% ipython --no-banner

In [1]: import numpy as np

In [2]: import numpy.linalg as la

In [3]: np.set_printoptions(precision=1, suppress=True, linewidth=140, floatmode="fixed")

In [4]: rd = lambda a: np.round(a, 1) + 0

In [5]: mat = np.array([[1, -1, 1, -1],
   ...:     [1, 0, 0, 0],
   ...:     [1, 1, 1, 1],
   ...:     [1, 2, 4, 8],
   ...:     [1, 3, 9, 27]])

In [6]: x0 = np.array([-7, 7, 3, -1])

In [7]: target = mat @ x0

In [8]: print(rd(la.lstsq(mat, target)[0]))
[-7.0  7.0  3.0 -1.0]

In [9]: print(target)
[-10  -7   2  11  14]

In [10]: print(rd(la.pinv(mat) @ mat))
[[1.0 0.0 0.0 0.0]
 [0.0 1.0 0.0 0.0]
 [0.0 0.0 1.0 0.0]
 [0.0 0.0 0.0 1.0]]

In [11]: la.solve(mat, target)
LinAlgError: Last 2 dimensions of the array must be square


In [12]: rng = np.random.default_rng(66)

In [13]: target = target + 0.3 * rng.normal(size=5)

In [14]: print(rd(target))
[-9.8 -7.2  1.9 10.7 13.6]

In [15]: b, *_ = la.lstsq(mat, target)

In [16]: print(rd(la.norm(target - mat @ b)))
0.1

In [17]: print(rd(mat.T @ (target - mat @ b)))
[0.0 0.0 0.0 0.0]

In [18]: print(b.round())
[-7.0  7.0  3.0 -1.0]

In [19]: print([round(float(la.norm(la.solve(mat.T @ mat + lam * np.eye(4), mat.T @ target))), 2) for lam in (0, 1, 10, 100)])
[10.39, 6.16, 1.68, 0.53]

In [20]: print(rd(np.abs(la.svd(mat)[2][-1])))
[0.7 0.0 0.7 0.2]

In [21]: print(la.matrix_rank(mat, rtol=0.1))
1

In [22]: print(round(np.log10(la.cond(mat))))
2

In [23]: print(la.cond(mat) > 100)
False

In [24]: theta = np.radians(12)

In [25]: R = np.eye(4)

In [26]: R[3, 3] = R[2, 2] = np.cos(theta)

In [27]: R[3, 2], R[2, 3] = -np.sin(theta), np.sin(theta)

In [28]: print(rd(R))
[[ 1.0  0.0  0.0  0.0]
 [ 0.0  1.0  0.0  0.0]
 [ 0.0  0.0  1.0  0.2]
 [ 0.0  0.0 -0.2  1.0]]

In [29]: out = mat @ R.T

In [30]: print(rd(np.abs(out - mat).max(axis=0)))
[0.0 0.0 5.4 2.5]

In [31]: print(rd(la.svd(mat, compute_uv=False)), rd(la.svd(out, compute_uv=False)))
[30.1  2.5  1.6  0.9] [30.1  2.5  1.6  0.9]

In [32]: print(rd(la.det(R)), rd(np.trace(R)))
1.0 4.0
